$ python -q
>>> import numpy as np
>>> import numpy.linalg as la
>>> np.set_printoptions(suppress=True, linewidth=160)
>>> rnd = lambda a: np.round(a, 2) + 0
>>> arr = np.load("arr.npy")
>>> arr
array([[4., 1., 1., 1., 1., 1., 1., 1., 1.],
       [1., 4., 1., 1., 1., 1., 1., 1., 1.],
       [1., 1., 4., 1., 1., 1., 1., 1., 1.],
       [1., 1., 1., 4., 1., 1., 1., 1., 1.],
       [1., 1., 1., 1., 4., 1., 1., 1., 1.],
       [1., 1., 1., 1., 1., 4., 1., 1., 1.],
       [1., 1., 1., 1., 1., 1., 4., 1., 1.],
       [1., 1., 1., 1., 1., 1., 1., 4., 1.],
       [1., 1., 1., 1., 1., 1., 1., 1., 4.]])
>>> # symmetric, so the eigenvalues are real
>>> vals, evecs = la.eigh(arr)
>>> vec = np.array([0, -1, -1, -1, -3, -1, -3, 0, -2])
>>> np.abs(arr).sum(axis=1).max(), rnd(np.abs(vals).max())
(np.float64(12.0), np.float64(12.0))
>>> rnd(la.eigvalsh(arr[1:, 1:]))
array([ 3.,  3.,  3.,  3.,  3.,  3.,  3., 11.])
>>> vec @ arr @ vec
np.float64(222.0)
>>> vals, evecs = la.eigh(arr)
>>> rnd(np.abs(evecs[:, -1]))
array([0.33, 0.33, 0.33, 0.33, 0.33, 0.33, 0.33, 0.33, 0.33])
>>> rnd(vals)
array([ 3.,  3.,  3.,  3.,  3.,  3.,  3.,  3., 12.])
>>> rnd(la.eigvalsh(arr + -1 * np.eye(9)))
array([ 2.,  2.,  2.,  2.,  2.,  2.,  2.,  2., 11.])
>>> rnd(la.eigvalsh(arr @ arr))
array([  9.,   9.,   9.,   9.,   9.,   9.,   9.,   9., 144.])
>>> np.abs(evecs[:, -1]).round(6).argmax()
np.int64(0)
>>> rnd(la.svd(arr, compute_uv=False))
array([12.,  3.,  3.,  3.,  3.,  3.,  3.,  3.,  3.])
>>> rnd(evecs.T @ arr @ evecs)
array([[ 3.,  0.,  0.,  0.,  0.,  0.,  0.,  0.,  0.],
       [ 0.,  3.,  0.,  0.,  0.,  0.,  0.,  0.,  0.],
       [ 0.,  0.,  3.,  0.,  0.,  0.,  0.,  0.,  0.],
       [ 0.,  0.,  0.,  3.,  0.,  0.,  0.,  0.,  0.],
       [ 0.,  0.,  0.,  0.,  3.,  0.,  0.,  0.,  0.],
       [ 0.,  0.,  0.,  0.,  0.,  3.,  0.,  0.,  0.],
       [ 0.,  0.,  0.,  0.,  0.,  0.,  3.,  0.,  0.],
       [ 0.,  0.,  0.,  0.,  0.,  0.,  0.,  3.,  0.],
       [ 0.,  0.,  0.,  0.,  0.,  0.,  0.,  0., 12.]])
>>> M = np.loadtxt("dump.csv", delimiter=",")
>>> M
array([[ -4.,   3.,   1.,   3.,  -3.],
       [ -1., -17.,  -1.,  -1.,   2.],
       [  0.,  -3.,  -2.,   1.,   3.],
       [  1.,  -1.,   2., -13.,  -3.],
       [  1.,   3.,  -2.,  -1., -18.]])
>>> vec = np.array([-3, 6, 5, 8, 4])
>>> np.sign((M @ vec).round(6))
array([ 1., -1., -1., -1., -1.])
>>> la.norm(M @ vec) <= la.norm(M, 2) * la.norm(vec) + 1e-9
np.True_
>>> M @ (2 * vec)
array([  94., -208.,  -16., -230., -150.])
>>> M @ np.eye(5)[2]
array([ 1., -1., -2.,  2., -2.])
>>> Q = M.astype(float).copy()
>>> for j in range(5):
...     Q[:, j] -= Q[:, :j] @ (Q[:, :j].T @ Q[:, j])
...     Q[:, j] /= la.norm(Q[:, j])
... 
>>> rnd(Q.T @ Q)
array([[1., 0., 0., 0., 0.],
       [0., 1., 0., 0., 0.],
       [0., 0., 1., 0., 0.],
       [0., 0., 0., 1., 0.],
       [0., 0., 0., 0., 1.]])
>>> A2 = M[0, 0] * M[1:] - np.outer(M[1:, 0], M[0])
>>> A2
array([[  0.,  71.,   5.,   7., -11.],
       [  0.,  12.,   8.,  -4., -12.],
       [  0.,   1.,  -9.,  49.,  15.],
       [  0., -15.,   7.,   1.,  75.]])
>>> M[:, 0] / M[0, 0]
array([ 1.  ,  0.25, -0.  , -0.25, -0.25])
